In [1]: import numpy as np

In [2]: import numpy.linalg as la

In [3]: np.set_printoptions(precision=3, suppress=True, linewidth=120, floatmode="fixed")

In [4]: E = np.loadtxt("w.csv", delimiter=",")

In [5]: E
Out[5]: 
array([[-3.000,  0.000, -3.000,  3.000,  0.000, -1.000,  3.000, -3.000],
       [-2.000, -3.000,  0.000, -3.000,  1.000, -2.000,  3.000,  0.000],
       [ 1.000,  1.000,  3.000, -2.000,  3.000,  2.000,  0.000,  3.000],
       [-2.000, -3.000,  0.000, -3.000,  1.000, -2.000,  3.000,  0.000],
       [-2.000,  3.000, -1.000,  4.000,  2.000,  1.000,  3.000, -3.000],
       [ 3.000, -1.000, -3.000,  2.000,  2.000,  2.000, -1.000, -2.000],
       [ 0.000,  0.000,  0.000,  0.000,  0.000,  0.000,  0.000,  0.000],
       [-2.000,  3.000,  0.000,  2.000,  3.000, -2.000,  3.000, -1.000],
       [-3.000,  0.000, -3.000,  3.000,  0.000, -1.000,  3.000, -3.000],
       [ 5.000,  3.000,  2.000,  1.000,  7.000,  6.000, -1.000,  1.000],
       [ 1.000,  8.000,  4.000,  2.000,  6.000,  0.000, -2.000,  3.000],
       [-2.000,  3.000, -1.000,  4.000,  2.000,  1.000,  3.000, -3.000],
       [-3.000,  0.000, -3.000,  3.000,  0.000, -1.000,  3.000, -3.000],
       [-6.000,  6.000,  5.000,  0.000,  9.000,  1.000,  9.000,  0.000],
       [-2.000,  2.000,  1.000,  0.000,  4.000, -1.000,  1.000,  1.000],
       [ 1.000,  3.000,  3.000, -1.000,  3.000, -1.000,  0.000,  2.000]])

In [6]: # rows 1 and 3 are equal

In [7]: hat = E @ la.solve(E.T @ E, E.T)

In [8]: np.round(la.eigvalsh(hat), 3) + 0
Out[8]: array([0.000, 0.000, 0.000, 0.000, 0.000, 0.000, 0.000, 0.000, 1.000, 1.000, 1.000, 1.000, 1.000, 1.000, 1.000, 1.000])

In [9]: np.diag(hat)
Out[9]: array([0.258, 0.418, 0.735, 0.418, 0.434, 0.735, 0.000, 0.505, 0.258, 0.735, 0.674, 0.434, 0.258, 1.000, 0.674, 0.462])

In [10]: round(float(np.trace(hat)), 3)
Out[10]: 8.0

In [11]: labels = E[:, 3] > np.median(E[:, 3])

In [12]: f = E[labels].mean(axis=0) - E[~labels].mean(axis=0)

In [13]: ((E - E.mean(axis=0)) @ f > 0).astype(int)
Out[13]: array([1, 0, 0, 0, 1, 1, 0, 1, 1, 0, 0, 1, 1, 0, 0, 0])

In [14]: labels.astype(int)
Out[14]: array([1, 0, 0, 0, 1, 1, 0, 1, 1, 0, 1, 1, 1, 0, 0, 0])

In [15]: W0 = np.load("sample0.npy")

In [16]: W0
Out[16]: 
array([[-19.002,  -0.067, -11.533,   7.731,  -7.536,   2.030, -19.133, -17.167, -17.233],
       [-17.646,  -0.157, -10.892,   7.358,  -6.912,   2.062, -17.948, -16.030, -16.187],
       [-15.311,  -0.314,  -9.771,   6.687,  -5.854,   2.088, -15.884, -14.056, -14.369],
       [-13.992,  -0.402,  -9.126,   6.291,  -5.268,   2.084, -14.705, -12.931, -13.333],
       [ -9.470,  -0.697,  -6.826,   4.806,  -3.342,   1.934, -10.551,  -9.001,  -9.698],
       [ -8.864,  -0.735,  -6.504,   4.588,  -3.096,   1.893,  -9.978,  -8.463,  -9.199],
       [ -8.220,  -0.775,  -6.156,   4.349,  -2.839,   1.842,  -9.362,  -7.888,  -8.662],
       [ -7.378,  -0.825,  -5.693,   4.025,  -2.510,   1.764,  -8.548,  -7.129,  -7.954],
       [ -3.088,  -1.000,  -3.063,   2.050,  -1.025,   1.025,  -4.101,  -3.088,  -4.088],
       [ -2.516,  -0.994,  -2.644,   1.713,  -0.867,   0.851,  -3.437,  -2.511,  -3.506],
       [ -2.307,  -0.988,  -2.482,   1.582,  -0.813,   0.780,  -3.186,  -2.296,  -3.284],
       [ -1.929,  -0.966,  -2.174,   1.331,  -0.721,   0.638,  -2.717,  -1.901,  -2.867],
       [ -1.107,  -0.834,  -1.393,   0.702,  -0.548,   0.253,  -1.601,  -1.008,  -1.842],
       [ -1.044,  -0.815,  -1.323,   0.648,  -0.535,   0.219,  -1.508,  -0.938,  -1.753],
       [ -0.697,  -0.656,  -0.897,   0.342,  -0.455,   0.029,  -0.968,  -0.554,  -1.210],
       [ -0.591,  -0.583,  -0.753,   0.251,  -0.421,  -0.022,  -0.797,  -0.443,  -1.026],
       [ -0.576,  -0.572,  -0.732,   0.239,  -0.415,  -0.029,  -0.774,  -0.428,  -1.000],
       [ -0.161,  -0.167,  -0.175,   0.015,  -0.153,  -0.065,  -0.176,  -0.089,  -0.255],
       [  0.092,   0.090,   0.088,   0.004,   0.094,   0.050,   0.088,   0.044,   0.134],
       [  0.631,   0.534,   0.490,   0.114,   0.675,   0.423,   0.504,   0.266,   0.799],
       [  0.822,   0.665,   0.605,   0.168,   0.882,   0.567,   0.629,   0.339,   1.004],
       [  0.872,   0.697,   0.633,   0.183,   0.936,   0.605,   0.661,   0.358,   1.055],
       [  2.248,   1.422,   1.285,   0.619,   2.385,   1.657,   1.457,   0.900,   2.322],
       [  2.328,   1.457,   1.318,   0.644,   2.467,   1.717,   1.501,   0.933,   2.390],
       [  2.977,   1.726,   1.578,   0.848,   3.125,   2.198,   1.854,   1.203,   2.929],
       [  3.388,   1.882,   1.735,   0.974,   3.535,   2.498,   2.075,   1.377,   3.259],
       [  5.637,   2.619,   2.539,   1.628,   5.716,   4.079,   3.274,   2.372,   4.990],
       [  6.697,   2.918,   2.899,   1.919,   6.716,   4.797,   3.838,   2.859,   5.777],
       [ 12.009,   4.173,   4.619,   3.249,  11.563,   8.218,   6.690,   5.415,   9.589],
       [ 14.449,   4.664,   5.387,   3.808,  13.726,   9.719,   8.014,   6.634,  11.298],
       [ 18.871,   5.467,   6.760,   4.762,  17.578,  12.361,  10.435,   8.892,  14.359],
       [ 23.376,   6.205,   8.146,   5.674,  21.435,  14.972,  12.924,  11.240,  17.445],
       [ 23.702,   6.256,   8.247,   5.738,  21.712,  15.159,  13.106,  11.412,  17.668],
       [ 29.152,   7.067,   9.913,   6.773,  26.306,  18.233,  16.146,  14.305,  21.373]])

In [17]: rng = np.random.default_rng(997348)

In [18]: out = W0 + rng.integers(-2, 3, (34, 3)) @ rng.integers(-2, 3, (3, 9))

In [19]: out
Out[19]: 
array([[-21.002,  -2.067,  -9.533,  11.731,  -7.536,   2.030, -18.133, -18.167, -17.233],
       [-18.646,  -2.157,  -4.892,   9.358, -14.912,  -4.938, -19.948, -14.030, -21.187],
       [-12.311,   1.686, -10.771,   0.687,  -8.854,  -0.912, -18.884, -12.056, -16.369],
       [-13.992,  -2.402, -11.126,   6.291,  -1.268,   4.084, -15.705, -15.931, -11.333],
       [ -7.470,  -2.697,  -9.826,   0.806,  -0.342,   1.934, -14.551, -12.001,  -8.698],
       [ -7.864,  -0.735,  -8.504,   2.588,  -1.096,   2.893, -10.978,  -9.463,  -8.199],
       [ -6.220,  -2.775,  -9.156,   0.349,   0.161,   1.842, -13.362, -10.888,  -7.662],
       [ -5.378,   3.175,  -5.693,   0.025,  -6.510,  -0.236,  -8.548,  -3.129,  -9.954],
       [ -3.088,   1.000,   1.937,   2.050, -10.025,  -4.975,  -4.101,   1.912,  -9.088],
       [ -3.516,  -2.994,   0.356,   3.713,  -3.867,  -2.149,  -4.437,  -2.511,  -5.506],
       [ -2.307,  -0.988,  -2.482,   1.582,  -0.813,   0.780,  -3.186,  -2.296,  -3.284],
       [ -0.929,  -2.966,  -3.174,  -0.669,   0.279,  -0.362,  -5.717,  -3.901,  -2.867],
       [  1.893,   1.166,  -5.393,  -5.298,   1.452,   1.253,  -3.601,  -1.008,  -0.842],
       [ -0.044,   1.185,  -4.323,  -1.352,   2.465,   3.219,  -0.508,  -0.938,   0.247],
       [ -0.697,  -6.656,  -3.897,   0.342,   6.545,   2.029,  -4.968,  -7.554,   1.790],
       [ -1.591,   1.417,  -2.753,   2.251,   3.579,   4.978,   3.203,  -0.443,   1.974],
       [ -1.576,  -4.572,   0.268,   2.239,   0.585,  -1.029,  -2.774,  -3.428,  -1.000],
       [  1.839,   1.833,  -5.175,  -3.985,   4.847,   3.935,  -0.176,  -1.089,   2.745],
       [ -1.908,   2.090,   3.088,   4.004,  -2.906,   0.050,   4.088,   3.044,  -0.866],
       [ -0.369,   0.534,   5.490,   2.114,  -6.325,  -4.577,   0.504,   3.266,  -3.201],
       [ -0.178,  -1.335,  -2.395,   2.168,   7.882,   5.567,   1.629,  -3.661,   5.004],
       [ -2.128,  -5.303,   6.633,   6.183,  -3.064,  -4.395,  -1.339,  -1.642,  -1.945],
       [  1.248,  -2.578,   2.285,   2.619,   3.385,   0.657,  -0.543,  -2.100,   2.322],
       [  0.328,  -0.543,   0.318,   4.644,   7.467,   5.717,   3.501,  -2.067,   5.390],
       [  3.977,   5.726,  -2.422,  -1.152,   7.125,   7.198,   4.854,   2.203,   5.929],
       [  2.388,   1.882,  -2.265,   2.974,  11.535,   9.498,   5.075,  -1.623,   8.259],
       [  4.637,  -5.381,   2.539,   3.628,   9.716,   3.079,  -1.726,  -4.628,   5.990],
       [  5.697,   2.918,   1.899,   3.919,   9.716,   7.797,   5.838,   1.859,   7.777],
       [ 16.009,   4.173,   2.619,  -4.751,   9.563,   4.218,   0.690,   5.415,   7.589],
       [ 15.449,   8.664,   7.387,   1.808,   7.726,   6.719,   9.014,  11.634,   8.298],
       [ 16.871,   7.467,   6.760,   8.762,  19.578,  16.361,  15.435,   9.892,  16.359],
       [ 24.376,   0.205,   6.146,   3.674,  25.435,  13.972,   6.924,   5.240,  18.445],
       [ 21.702,  10.256,  10.247,   9.738,  19.712,  17.159,  19.106,  15.412,  17.668],
       [ 29.152,   9.067,   5.913,   6.773,  32.306,  24.233,  19.146,  13.305,  25.373]])

In [20]: la.matrix_rank(out - W0, tol=1e-8)
Out[20]: np.int64(3)

In [21]: np.abs(out - W0).sum(axis=1)
Out[21]: 
array([12.000, 35.000, 25.000, 16.000, 22.000, 11.000, 22.000, 22.000, 32.000, 17.000,  0.000, 13.000, 21.000, 17.000,
       32.000, 23.000, 15.000, 26.000, 22.000, 27.000, 29.000, 37.000, 15.000, 26.000, 27.000, 33.000, 29.000, 15.000,
       28.000, 27.000, 22.000, 29.000, 26.000, 26.000])
